$ python -q
>>> import numpy as np
>>> np.set_printoptions(precision=1, suppress=True, linewidth=160)
>>> def rnd(a):
...     return np.round(a, 1) + 0
... 
>>> A = np.array([[2, 0, 3], [3, 1, 0], [0, 1, 1]])
>>> A[:, 0] = -2 * A[:, 1]
>>> print(A)
[[ 0  0  3]
 [-2  1  0]
 [-2  1  1]]
>>> other = A / np.sqrt((A ** 2).mean(axis=1, keepdims=True))
>>> print(np.linalg.matrix_rank(A - A.mean(axis=1, keepdims=True)))
2
>>> print(rnd(np.linalg.norm(other, axis=1)))
[1.7 1.7 1.7]
>>> print(np.linalg.matrix_rank(other) == np.linalg.matrix_rank(A))
True
>>> print(rnd(A - A.mean(axis=1, keepdims=True)))
[[-1.  -1.   2. ]
 [-1.7  1.3  0.3]
 [-2.   1.   1. ]]
>>> print(np.einsum("ij,ji->", A, A))
-10
>>> print(rnd(np.linalg.det(2 * A)), rnd(np.linalg.det(A)))
0.0 0.0
>>> print(np.kron(np.eye(2, dtype=int), A))
[[ 0  0  3  0  0  0]
 [-2  1  0  0  0  0]
 [-2  1  1  0  0  0]
 [ 0  0  0  0  0  3]
 [ 0  0  0 -2  1  0]
 [ 0  0  0 -2  1  1]]
>>> print(rnd(np.linalg.det(A.T)))
0.0
>>> print(rnd(np.linalg.det(A[::-1])))
0.0
>>> hat = np.triu(np.array([[0, 0, 2], [0, 0, 0], [1, 3, 0]]), 1) + np.eye(3)
>>> other = hat @ A @ np.linalg.inv(hat)
>>> print(np.trace(other), np.trace(A))
2.0 2
>>> print(rnd(np.poly(other)))
[ 1. -2.  7.  0.]
>>> print(hat @ A - A @ hat)
[[-4.  2.  2.]
 [ 0.  0.  4.]
 [ 0.  0.  4.]]
>>> print(np.linalg.matrix_rank(other))
2
>>> other = A / np.linalg.norm(A, axis=1, keepdims=True)
>>> gram = other @ other.T
>>> print(rnd(np.degrees(np.arccos(np.clip(gram[2, 0], -1, 1)))))
65.9
>>> rng = np.random.default_rng(6649)
>>> mat = np.triu(rng.random((3, 3)) < 0.8, 1).astype(int)
>>> mat = mat + mat.T
>>> print(mat)
[[0 0 1]
 [0 0 0]
 [1 0 0]]
>>> # 2 blocks once reordered
>>> print(mat @ mat)
[[1 0 0]
 [0 0 0]
 [0 0 1]]
>>> print(mat.sum(axis=0))
[1 0 1]
>>> low = np.diag(mat.sum(axis=1)) - mat
>>> print(low @ np.ones(3))
[0. 0. 0.]
>>> print(np.linalg.matrix_rank(low))
1
>>> print((np.linalg.eigvalsh(low) < 1e-8).sum())
2
>>> print(rnd(np.trace(np.linalg.pinv(mat) @ mat)))
2.0
>>> print(np.abs(np.diag(np.linalg.qr(mat)[1])) > 1e-9)
[ True False  True]
>>> print(np.linalg.lstsq(mat[:-1].T, mat[-1])[2])
1
>>> t3 = np.stack([mat, 4 * mat, mat[::-1]])
>>> print(np.einsum("bij,cij->bc", t3, t3))
[[ 2  8  0]
 [ 8 32  0]
 [ 0  0  2]]
>>> print(t3.sum(axis=0))
[[1 0 5]
 [0 0 0]
 [5 0 1]]
>>> print(t3.shape)
(3, 3, 3)
>>> print((t3 @ mat.T).shape)
(3, 3, 3)
>>> print(rnd(np.linalg.det(t3)))
[0. 0. 0.]
>>> print(np.linalg.matrix_rank(t3))
[2 2 2]
>>> print(rnd(np.linalg.norm(t3, axis=(1, 2))))
[1.4 5.7 1.4]
>>> U, sig, Vh = np.linalg.svd(mat, full_matrices=False)
>>> print(rnd(np.sqrt((sig ** 2).sum())), rnd(np.linalg.norm(mat)))
1.4 1.4
>>> print(U.T @ mat @ Vh.T)
[[1. 0. 0.]
 [0. 1. 0.]
 [0. 0. 0.]]
>>> print(U.T @ U)
[[1. 0. 0.]
 [0. 1. 0.]
 [0. 0. 1.]]
>>> print(Vh @ Vh.T)
[[1. 0. 0.]
 [0. 1. 0.]
 [0. 0. 1.]]
>>> feats = np.minimum.outer(np.arange(1, 5), np.arange(1, 5)) * -2
>>> print(feats)
[[-2 -2 -2 -2]
 [-2 -4 -4 -4]
 [-2 -4 -6 -6]
 [-2 -4 -6 -8]]
>>> other = feats + rng.integers(-2, 3, (4, 1)) @ rng.integers(-2, 3, (1, 4))
>>> print(other)
[[-1 -1 -3 -1]
 [-1 -3 -5 -3]
 [-3 -5 -5 -7]
 [ 0 -2 -8 -6]]
>>> print(np.linalg.matrix_rank(other - feats, tol=1e-8))
1
>>> arr = np.array([[0, 2, 1, 1], [-2, 0, 4, 2], [-1, -4, 0, -3], [-1, -2, 3, 0]])
>>> # skew, so no eigenvalue has a real part
>>> def softmax(z):
...     e = np.exp(z - z.max(axis=-1, keepdims=True))
...     return e / e.sum(axis=-1, keepdims=True)
... 
>>> print(rnd(softmax(10 * arr[2])))
[0. 0. 1. 0.]
>>> print(rnd(softmax(arr[2] + 4)))
[0.3 0.  0.7 0. ]
>>> scores = arr @ arr.T / np.sqrt(4)
>>> print(rnd(softmax(scores)))
[[0.5 0.5 0.  0. ]
 [0.  1.  0.  0. ]
 [0.  0.  1.  0. ]
 [0.  0.5 0.  0.5]]
>>> print(rnd(softmax(scores + np.triu(np.full(scores.shape, -np.inf), 1))))
[[1.  0.  0.  0. ]
 [0.  1.  0.  0. ]
 [0.  0.  1.  0. ]
 [0.  0.5 0.  0.5]]
>>> other = np.array([[-1, -1], [1, 0], [-2, -1], [-3, -3]])
>>> print(np.einsum("ij,ij->i", arr, arr))
[ 6 24 26 14]
>>> print(arr @ other)
[[ -3  -4]
 [-12  -8]
 [  6  10]
 [ -7  -2]]
>>> print(np.einsum("ik,kj->ij", arr, other))
[[ -3  -4]
 [-12  -8]
 [  6  10]
 [ -7  -2]]
>>> print(np.einsum("ik,kj->ji", arr, other))
[[ -3 -12   6  -7]
 [ -4  -8  10  -2]]
>>> print(np.vstack([arr, other.T]).shape)
(6, 4)
>>> hat = np.triu(np.array([[7, 2, -7, -4], [-8, -6, 8, 3], [-8, -9, 6, -7], [-5, -6, -8, -4]]), 1) + np.eye(4)
>>> other = hat @ arr @ np.linalg.inv(hat)
>>> print(rnd(np.linalg.det(other)))
16.0
>>> print(np.linalg.matrix_rank(other))
4
>>> print(np.trace(other), np.trace(arr))
0.0 0
>>> print(other)
[[    7.    24.  -146. -1040.]
 [  -13.   -12.    18.    88.]
 [    6.    -2.    37.   286.]
 [   -1.     0.    -4.   -32.]]
>>> gram = other.T @ other
>>> print(np.allclose(gram, gram.T))
True
>>> print((other @ other.T).shape)
(4, 4)
>>> K = np.load("mat.npy")
>>> print(rnd(K))
[[-0.3  0.9  0.4]
 [-0.4 -0.5  0.8]
 [ 0.9  0.   0.5]]
>>> # orthonormal columns
>>> print(rnd(np.linalg.pinv(K)))
[[-0.3 -0.4  0.9]
 [ 0.9 -0.5  0. ]
 [ 0.4  0.8  0.5]]
>>> print(rnd(np.linalg.svd(K, compute_uv=False)))
[1. 1. 1.]
>>> print(rnd(np.linalg.norm(K, axis=0)))
[1. 1. 1.]
